$ python -q
>>> import numpy as np
>>> np.set_printoptions(precision=3, suppress=True, linewidth=120)
>>> J = np.loadtxt("test7.csv", delimiter=",")
>>> print(J)
[[0. 0. 0. 0. 0. 0. 0. 0. 0. 0. 0. 0. 0.]
 [2. 2. 0. 0. 0. 0. 0. 0. 0. 0. 0. 0. 0.]
 [1. 1. 2. 0. 0. 0. 0. 0. 0. 0. 0. 0. 0.]
 [3. 0. 2. 3. 0. 0. 0. 0. 0. 0. 0. 0. 0.]
 [3. 0. 3. 1. 3. 0. 0. 0. 0. 0. 0. 0. 0.]
 [3. 3. 1. 1. 0. 0. 0. 0. 0. 0. 0. 0. 0.]
 [2. 1. 2. 2. 2. 1. 2. 0. 0. 0. 0. 0. 0.]
 [3. 0. 3. 3. 0. 1. 2. 0. 0. 0. 0. 0. 0.]
 [0. 1. 0. 1. 2. 2. 3. 3. 3. 0. 0. 0. 0.]
 [1. 3. 3. 1. 3. 1. 0. 2. 0. 3. 0. 0. 0.]
 [2. 2. 0. 3. 1. 3. 1. 0. 3. 2. 0. 0. 0.]
 [2. 2. 0. 2. 1. 2. 0. 3. 2. 3. 2. 1. 0.]
 [1. 3. 2. 2. 2. 3. 2. 3. 1. 3. 1. 0. 3.]]
>>> # null space of dimension 2
>>> Uu, sigma, Vh = np.linalg.svd(J)
>>> evecs = Vh[:(sigma > 1e-8).sum()]
>>> rng = np.random.default_rng(166)
>>> vec = J[0] + 4 * J[8] + rng.integers(2) * np.eye(13)[1]
>>> print(vec)
[ 0.  5.  0.  4.  8.  8. 12. 12. 12.  0.  0.  0.  0.]
>>> print(np.diag(evecs.T @ evecs))
[1.    1.    1.    1.    1.    0.484 0.871 0.951 0.884 0.85  0.791 0.216 0.952]
>>> print(np.linalg.matrix_rank(np.vstack([J, vec])))
11
>>> print(np.allclose(evecs.T @ evecs @ vec, vec))
True
>>> arr = np.loadtxt("layer14.csv", delimiter=",")
>>> print(arr)
[[ 1.  3. -2.  1.  3. -1. -2.]
 [ 3.  1.  3. -2.  1.  3. -1.]
 [-2.  3.  1.  3. -2.  1.  3.]
 [ 1. -2.  3.  1.  3. -2.  1.]
 [ 3.  1. -2.  3.  1.  3. -2.]
 [-1.  3.  1. -2.  3.  1.  3.]
 [-2. -1.  3.  1. -2.  3.  1.]]
>>> evals, evecs = np.linalg.eigh(arr)
>>> print((evals > 1e-8).sum(), (evals < -1e-8).sum())
4 3
>>> print(np.abs(evecs[:, -1]).round(6).argmax())
0
>>> print(evecs @ np.diag(evals) @ evecs.T)
[[ 1.  3. -2.  1.  3. -1. -2.]
 [ 3.  1.  3. -2.  1.  3. -1.]
 [-2.  3.  1.  3. -2.  1.  3.]
 [ 1. -2.  3.  1.  3. -2.  1.]
 [ 3.  1. -2.  3.  1.  3. -2.]
 [-1.  3.  1. -2.  3.  1.  3.]
 [-2. -1.  3.  1. -2.  3.  1.]]
>>> print(np.linalg.svd(arr, compute_uv=False))
[8.236 6.853 6.77  6.313 4.617 2.077 1.699]
>>> print(evals)
[-6.77  -6.313 -1.699  2.077  4.617  6.853  8.236]
>>> print(np.linalg.eigvalsh(arr + 4 * np.eye(7)))
[-2.77  -2.313  2.301  6.077  8.617 10.853 12.236]
>>> print(np.linalg.eigvalsh(arr @ arr))
[ 2.888  4.315 21.314 39.855 45.836 46.962 67.83 ]
>>> print(arr.shape)
(7, 7)
>>> print(np.linalg.matrix_rank(arr))
7
>>> print(np.abs(arr).max())
3.0
>>> print(np.count_nonzero(arr))
49
>>> print(np.round(np.linalg.norm(arr), 3))
15.133
>>> print(arr.mean(axis=0))
[0.429 1.143 1.    0.714 1.    1.143 0.429]
>>> print(np.linalg.svd(arr, compute_uv=False))
[8.236 6.853 6.77  6.313 4.617 2.077 1.699]
>>> print(np.unravel_index(np.abs(arr).argmax(), arr.shape))
(np.int64(0), np.int64(1))
>>> print(arr.sum(axis=1))
[3. 8. 7. 5. 7. 8. 3.]
>>> print(np.diff(arr, axis=0))
[[ 2. -2.  5. -3. -2.  4.  1.]
 [-5.  2. -2.  5. -3. -2.  4.]
 [ 3. -5.  2. -2.  5. -3. -2.]
 [ 2.  3. -5.  2. -2.  5. -3.]
 [-4.  2.  3. -5.  2. -2.  5.]
 [-1. -4.  2.  3. -5.  2. -2.]]
>>> u = np.array([3, 0, 1, 2, 3, 1, 0])
>>> M2 = arr + np.outer(u, np.eye(7)[0])
>>> print(M2)
[[ 4.  3. -2.  1.  3. -1. -2.]
 [ 3.  1.  3. -2.  1.  3. -1.]
 [-1.  3.  1.  3. -2.  1.  3.]
 [ 3. -2.  3.  1.  3. -2.  1.]
 [ 6.  1. -2.  3.  1.  3. -2.]
 [ 0.  3.  1. -2.  3.  1.  3.]
 [-2. -1.  3.  1. -2.  3.  1.]]
>>> print(np.linalg.matrix_rank(M2 - arr))
1
>>> C2 = M2.T @ M2
>>> print(np.linalg.matrix_rank(C2))
7
>>> print(np.linalg.svd(M2, compute_uv=False) ** 2)
[111.874  51.414  45.359  36.224  24.857   4.113   1.158]
>>> print(np.trace(C2), (M2 ** 2).sum())
275.0 275.0
>>> print(np.allclose(C2, C2.T))
True
>>> u = np.array([0, -2, 2, -3, 1, 3, 0, -2, -1, -2, 1, -3, 1, 3, -1, -2]) + 0.5
>>> W0 = np.eye(16) - 2 * np.outer(u, u) / (u @ u)
>>> print(W0)
[[ 0.992  0.025 -0.042  0.042 -0.025 -0.058 -0.008  0.025  0.008  0.025 -0.025  0.042 -0.025 -0.058  0.008  0.025]
 [ 0.025  0.925  0.125 -0.125  0.075  0.175  0.025 -0.075 -0.025 -0.075  0.075 -0.125  0.075  0.175 -0.025 -0.075]
 [-0.042  0.125  0.792  0.208 -0.125 -0.292 -0.042  0.125  0.042  0.125 -0.125  0.208 -0.125 -0.292  0.042  0.125]
 [ 0.042 -0.125  0.208  0.792  0.125  0.292  0.042 -0.125 -0.042 -0.125  0.125 -0.208  0.125  0.292 -0.042 -0.125]
 [-0.025  0.075 -0.125  0.125  0.925 -0.175 -0.025  0.075  0.025  0.075 -0.075  0.125 -0.075 -0.175  0.025  0.075]
 [-0.058  0.175 -0.292  0.292 -0.175  0.592 -0.058  0.175  0.058  0.175 -0.175  0.292 -0.175 -0.408  0.058  0.175]
 [-0.008  0.025 -0.042  0.042 -0.025 -0.058  0.992  0.025  0.008  0.025 -0.025  0.042 -0.025 -0.058  0.008  0.025]
 [ 0.025 -0.075  0.125 -0.125  0.075  0.175  0.025  0.925 -0.025 -0.075  0.075 -0.125  0.075  0.175 -0.025 -0.075]
 [ 0.008 -0.025  0.042 -0.042  0.025  0.058  0.008 -0.025  0.992 -0.025  0.025 -0.042  0.025  0.058 -0.008 -0.025]
 [ 0.025 -0.075  0.125 -0.125  0.075  0.175  0.025 -0.075 -0.025  0.925  0.075 -0.125  0.075  0.175 -0.025 -0.075]
 [-0.025  0.075 -0.125  0.125 -0.075 -0.175 -0.025  0.075  0.025  0.075  0.925  0.125 -0.075 -0.175  0.025  0.075]
 [ 0.042 -0.125  0.208 -0.208  0.125  0.292  0.042 -0.125 -0.042 -0.125  0.125  0.792  0.125  0.292 -0.042 -0.125]
 [-0.025  0.075 -0.125  0.125 -0.075 -0.175 -0.025  0.075  0.025  0.075 -0.075  0.125  0.925 -0.175  0.025  0.075]
 [-0.058  0.175 -0.292  0.292 -0.175 -0.408 -0.058  0.175  0.058  0.175 -0.175  0.292 -0.175  0.592  0.058  0.175]
 [ 0.008 -0.025  0.042 -0.042  0.025  0.058  0.008 -0.025 -0.008 -0.025  0.025 -0.042  0.025  0.058  0.992 -0.025]
 [ 0.025 -0.075  0.125 -0.125  0.075  0.175  0.025 -0.075 -0.025 -0.075  0.075 -0.125  0.075  0.175 -0.025  0.925]]
>>> # equal to its transpose
>>> print(np.linalg.svd(W0, compute_uv=False))
[1. 1. 1. 1. 1. 1. 1. 1. 1. 1. 1. 1. 1. 1. 1. 1.]
>>> print(np.round(W0[:, 5] @ W0[:, 15], 3))
0.0
